In [1]: import numpy as np

In [2]: np.set_printoptions(precision=2, suppress=True, linewidth=200)

In [3]: feats = np.loadtxt("run12.csv", delimiter=",")

In [4]: feats
Out[4]: 
array([[ 6.,  4.,  2.,  7.,  4.,  4.,  4.,  7.,  7.],
       [ 6.,  4.,  6.,  1.,  4.,  5.,  3.,  2.,  2.],
       [ 3.,  2.,  6.,  2.,  5.,  2.,  4.,  4.,  3.],
       [ 4.,  1.,  3.,  5.,  6.,  4.,  3.,  6.,  7.],
       [11.,  5.,  7.,  5.,  7., 11.,  5.,  6.,  6.],
       [ 9.,  5.,  7.,  5.,  5., 12.,  6.,  6.,  5.],
       [ 5.,  3.,  6.,  5.,  5.,  5.,  4.,  6.,  6.],
       [ 8.,  4.,  6.,  2.,  7.,  6.,  4.,  4.,  4.],
       [ 5.,  3.,  3.,  4.,  2.,  5.,  2.,  4.,  4.],
       [ 4.,  1.,  0.,  4.,  3.,  4.,  1.,  4.,  5.],
       [ 4.,  3.,  2.,  4.,  4.,  1.,  4.,  5.,  4.],
       [ 1.,  2.,  6.,  2.,  3.,  3.,  5.,  4.,  2.],
       [ 7.,  4., 10.,  4.,  8.,  8.,  9.,  8.,  4.],
       [ 2.,  3.,  2.,  3.,  1.,  0.,  3.,  3.,  2.],
       [ 5.,  5.,  5.,  4.,  3.,  2.,  5.,  5.,  3.],
       [ 4.,  4.,  2.,  6.,  1.,  3.,  3.,  5.,  5.],
       [ 6.,  5.,  6.,  5.,  4.,  6.,  8.,  7.,  3.],
       [ 8.,  7.,  8.,  6.,  6.,  6.,  9.,  9.,  5.],
       [ 6.,  7.,  8.,  4.,  3.,  6.,  7.,  5.,  3.],
       [ 7.,  5.,  8.,  5.,  9.,  4.,  7.,  7.,  7.],
       [ 8.,  7.,  9.,  6., 13.,  7.,  9.,  9.,  6.],
       [ 2.,  3.,  3.,  5.,  9.,  2.,  6.,  7.,  4.],
       [ 3.,  5.,  3.,  4.,  5.,  3.,  5.,  5.,  1.],
       [ 2.,  1.,  0.,  3.,  0.,  3.,  0.,  2.,  3.],
       [ 4.,  1.,  0.,  4.,  3.,  4.,  1.,  4.,  5.],
       [ 3.,  0.,  4.,  2.,  6.,  3.,  4.,  4.,  3.],
       [ 3.,  2.,  6.,  2.,  5.,  2.,  4.,  4.,  3.],
       [ 6., 10.,  8.,  7.,  6.,  7., 10.,  8.,  3.],
       [ 3.,  0.,  1.,  1.,  3.,  3.,  2.,  2.,  1.],
       [ 7.,  6.,  3.,  8.,  8.,  7.,  6.,  9.,  6.],
       [ 7.,  8.,  5.,  8.,  9.,  4.,  9., 10.,  5.],
       [ 3.,  2.,  6.,  3.,  6.,  4.,  6.,  6.,  4.],
       [ 0.,  0.,  3.,  1.,  3.,  0.,  2.,  2.,  2.],
       [ 2.,  6.,  2.,  6.,  4.,  1.,  6.,  6.,  2.],
       [ 2.,  3.,  5.,  4.,  4.,  0.,  5.,  5.,  4.]])

In [5]: other = np.c_[feats[:, :7] @ np.array([[-1, 2, 0, 1, -2, 0, -1],
   ...:     [-2, 0, 2, 0, -2, 2, 2],
   ...:     [-2, -2, 0, -2, -1, 1, 0],
   ...:     [-1, 2, 1, 2, -1, 2, -1],
   ...:     [0, -1, 1, -2, 2, 2, -2],
   ...:     [-2, 1, 2, -2, -1, 1, -2],
   ...:     [0, -2, 0, 0, -2, 2, 0]]), np.array([-2, 1, 0, -2, 0, 0, 0, -2, 1, 1, 1, -1, -1, -2, 0, 0, -2, -2, -1, 1, 2, 1, -2, -1, -2, -1, 2, 2, -1, 0, 2, 2, -1, 1, 1])]

In [6]: other
Out[6]: 
array([[-33.,  14.,  27.,   0., -33.,  44., -21.,  -2.],
       [-37.,  -3.,  23., -22., -30.,  35., -17.,   1.],
       [-25., -13.,  15., -19., -18.,  34., -15.,   0.],
       [-25.,   4.,  21., -12., -16.,  37., -27.,  -2.],
       [-62.,  12.,  44., -29., -51.,  62., -42.,   0.],
       [-62.,   9.,  44., -29., -54.,  61., -38.,   0.],
       [-38.,   0.,  26., -17., -30.,  45., -24.,   0.],
       [-42.,  -1.,  29., -26., -32.,  46., -28.,  -2.],
       [-31.,  11.,  22.,  -7., -28.,  30., -17.,   1.],
       [-18.,  15.,  17.,  -2., -14.,  22., -20.,   1.],
       [-20.,   1.,  16.,  -2., -21.,  33., -12.,   1.],
       [-25., -16.,  15., -19., -21.,  33., -11.,  -1.],
       [-55., -16.,  36., -37., -46.,  68., -35.,  -1.],
       [-15.,  -1.,  10.,   2., -19.,  22.,  -1.,  -2.],
       [-33.,  -3.,  21.,  -7., -35.,  41.,  -9.,   0.],
       [-28.,  12.,  21.,   4., -31.,  33., -10.,   0.],
       [-45.,  -4.,  31., -16., -47.,  56., -21.,  -2.],
       [-56.,  -6.,  38., -20., -56.,  70., -24.,  -2.],
       [-52.,  -7.,  33., -20., -52.,  56., -14.,  -1.],
       [-46., -11.,  32., -25., -37.,  64., -28.,   1.],
       [-60., -14.,  47., -38., -44.,  86., -40.,   2.],
       [-23., -11.,  24., -16., -14.,  51., -23.,   1.],
       [-29.,  -4.,  25., -11., -26.,  44., -13.,  -2.],
       [-13.,  13.,  11.,   2., -12.,  11.,  -9.,  -1.],
       [-18.,  15.,  17.,  -2., -14.,  22., -20.,  -2.],
       [-19.,  -9.,  14., -19., -11.,  31., -23.,  -1.],
       [-25., -13.,  15., -19., -18.,  34., -15.,   2.],
       [-63.,  -9.,  47., -22., -62.,  81., -19.,   2.],
       [-12.,   2.,  10.,  -9.,  -9.,  16., -16.,  -1.],
       [-47.,  11.,  42., -13., -40.,  66., -33.,   0.],
       [-49.,  -3.,  41., -13., -47.,  77., -25.,   2.],
       [-30., -14.,  21., -23., -23.,  44., -22.,   2.],
       [ -7., -11.,   4., -10.,  -2.,  15.,  -7.,  -1.],
       [-26.,  -3.,  24.,   0., -29.,  47.,  -6.,   1.],
       [-22., -12.,  14.,  -8., -21.,  37.,  -8.,   1.]])

In [7]: np.linalg.matrix_rank(np.c_[feats, other])
Out[7]: np.int64(10)
